$ python3 -q
>>> import numpy as np
>>> from numpy import linalg as LA
>>> np.set_printoptions(precision=3, suppress=True, linewidth=140)
>>> def rnd(a):
...     return np.round(a, 3) + 0
... 
>>> M = np.loadtxt("m.csv", delimiter=",")
>>> print(rnd(M))
[[ 0.2   -0.245  0.245  0.2  ]
 [-0.245  0.3   -0.3   -0.245]
 [ 0.245 -0.3    0.3    0.245]
 [ 0.2   -0.245  0.245  0.2  ]]
>>> hat = np.triu(np.array([[-2, 2, 0, 2], [1, -1, 2, -2], [1, 0, 1, -2], [0, -2, -2, 2]]), 1) + np.eye(4)
>>> B = hat @ M @ LA.inv(hat)
>>> print(LA.matrix_rank(B))
1
>>> print(rnd(LA.det(B)))
0.0
>>> print(rnd(hat @ M - M @ hat))
[[-0.089 -0.292  0.381 -0.49 ]
 [ 0.089  0.381 -0.49   0.579]
 [-0.401  0.     0.109 -0.891]
 [ 0.    -0.401  0.49  -0.401]]
>>> r = LA.matrix_rank(M)
>>> print(r)
1
>>> null = LA.svd(M)[2][r:].T
>>> print(LA.matrix_rank(M.T @ M), LA.matrix_rank(M @ M.T))
1 1
>>> print(rnd(null @ null.T))
[[ 0.8    0.245 -0.245 -0.2  ]
 [ 0.245  0.7    0.3    0.245]
 [-0.245  0.3    0.7   -0.245]
 [-0.2    0.245 -0.245  0.8  ]]
>>> print(np.allclose(M @ null, 0))
True
>>> print([int(LA.matrix_rank(M[:, :j + 1])) for j in range(4)])
[1, 1, 1, 1]
>>> left, sigma, Vh = LA.svd(M)
>>> evecs = Vh[:(sigma > 1e-8).sum()]
>>> rng = np.random.default_rng(78)
>>> x = M[0] + 3 * M[2] + rng.integers(2) * np.eye(4)[0]
>>> print(rnd(x))
[ 1.936 -1.144  1.144  0.936]
>>> print(rnd(np.diag(evecs.T @ evecs)))
[0.2 0.3 0.3 0.2]
>>> w, evecs = LA.eigh(M)
>>> x = np.array([-1, 2, -2, 3])
>>> print((np.sign(evecs[:, -1].round(6)) == np.sign(evecs[0, -1].round(6))).astype(int))
[1 0 1 1]
>>> print(rnd(np.abs(M).sum(axis=1).max()), rnd(np.abs(w).max()))
1.089 1.0
>>> left, sigma, Vh = LA.svd(M)
>>> print(rnd(sigma))
[1. 0. 0. 0.]
>>> print(np.argmax(sigma[:-1] / (sigma[1:] + 1e-6)) + 1)
1
>>> B = left[:, :1] @ np.diag(sigma[:1]) @ Vh[:1]
>>> print(rnd(B))
[[ 0.2   -0.245  0.245  0.2  ]
 [-0.245  0.3   -0.3   -0.245]
 [ 0.245 -0.3    0.3    0.245]
 [ 0.2   -0.245  0.245  0.2  ]]
>>> print(rnd(LA.norm(M - B) / LA.norm(M)))
0.0
>>> print(rnd(np.abs(M - B).max()))
0.0
>>> feats = np.load("a.npy")
>>> print(feats)
[[-0.3  0.6  0.6]
 [ 1.   0.5 -0.1]
 [ 0.3 -0.8  1.8]
 [ 1.2 -0.8 -0.4]
 [ 1.8  0.6 -0.2]
 [-2.1 -0.6 -1. ]
 [-1.  -0.4  1. ]
 [ 0.7 -0.2 -1.5]
 [-0.2 -1.8  0.4]
 [-0.9 -0.3 -0.2]
 [ 0.5  0.5 -0.5]
 [-1.8 -1.1  1.3]
 [-0.8  0.7  0.4]
 [ 0.8  0.6  1. ]
 [-0.3  3.6 -0.3]
 [-1.8 -0.4 -0.1]
 [-2.5 -1.3  0.3]
 [-0.2  0.1 -0.2]
 [ 0.2  0.4  1.2]]
>>> x = np.array([3, 1, 1, 1])
>>> print(rnd(M @ M @ x))
[ 0.802 -0.98   0.98   0.802]
>>> print(rnd(np.eye(4) - M))
[[ 0.8    0.245 -0.245 -0.2  ]
 [ 0.245  0.7    0.3    0.245]
 [-0.245  0.3    0.7   -0.245]
 [-0.2    0.245 -0.245  0.8  ]]
>>> print(rnd(LA.eigvalsh(2 * M - np.eye(4))))
[-1. -1. -1.  1.]
>>> Ac = feats - feats.mean(axis=0)
>>> evecs = LA.svd(Ac)[2][:1]
>>> B = Ac - Ac @ evecs.T @ evecs
>>> print(rnd((Ac @ evecs.T).std(axis=0)))
[1.307]
>>> print(rnd(np.diag(evecs.T @ evecs)))
[0.545 0.43  0.025]
>>> idx = feats[:, 1] > np.median(feats[:, 1])
>>> r0 = feats[idx].mean(axis=0) - feats[~idx].mean(axis=0)
>>> print(((feats - feats.mean(axis=0)) @ r0 > 0).astype(int))
[1 1 0 1 1 0 0 1 0 0 1 0 1 1 1 0 0 1 1]
>>> print(np.argsort(-np.abs(r0).round(6), kind="stable"))
[1 0 2]
>>> K = np.loadtxt("test8.csv", delimiter=",")
>>> print(K)
[[ 0. -5.  7.  0. -9.]
 [-5.  0.  0.  0.  0.]
 [ 7.  0.  0.  0.  0.]
 [ 0.  0.  0.  0.  0.]
 [-9.  0.  0.  0.  0.]]
>>> print(rnd(LA.eigvalsh(K).min()))
-12.45
>>> print([round(float(LA.det(K[:i, :i])), 2) + 0 for i in range(1, 6)])
[0.0, -25.0, 0.0, 0.0, 0.0]
>>> print(np.unique(K.round(6), axis=0).shape)
(5, 5)
>>> print(rnd(K @ LA.pinv(K) @ K))
[[ 0. -5.  7.  0. -9.]
 [-5.  0.  0.  0.  0.]
 [ 7.  0.  0.  0.  0.]
 [ 0.  0.  0.  0.  0.]
 [-9.  0.  0.  0.  0.]]
>>> print(np.abs(np.diag(LA.qr(K)[1])) > 1e-9)
[ True  True False False False]
>>> w, evecs = LA.eigh(K)
>>> x = np.array([2, 3, 1, 0, 3])
>>> print(x @ K @ x)
-140.0
>>> print(rnd(evecs * np.maximum(w, 0) @ evecs.T))
[[ 6.225 -2.5    3.5    0.    -4.5  ]
 [-2.5    1.004 -1.406  0.     1.807]
 [ 3.5   -1.406  1.968  0.    -2.53 ]
 [ 0.     0.     0.     0.     0.   ]
 [-4.5    1.807 -2.53   0.     3.253]]
>>> print(rnd(evecs * np.abs(w) @ evecs.T))
[[12.45   0.     0.     0.     0.   ]
 [ 0.     2.008 -2.811  0.     3.614]
 [ 0.    -2.811  3.936  0.    -5.06 ]
 [ 0.     0.     0.     0.     0.   ]
 [ 0.     3.614 -5.06   0.     6.506]]
>>> print(rnd(x @ K @ x / (x @ x)), rnd(w[0]), rnd(w[-1]))
-6.087 -12.45 12.45
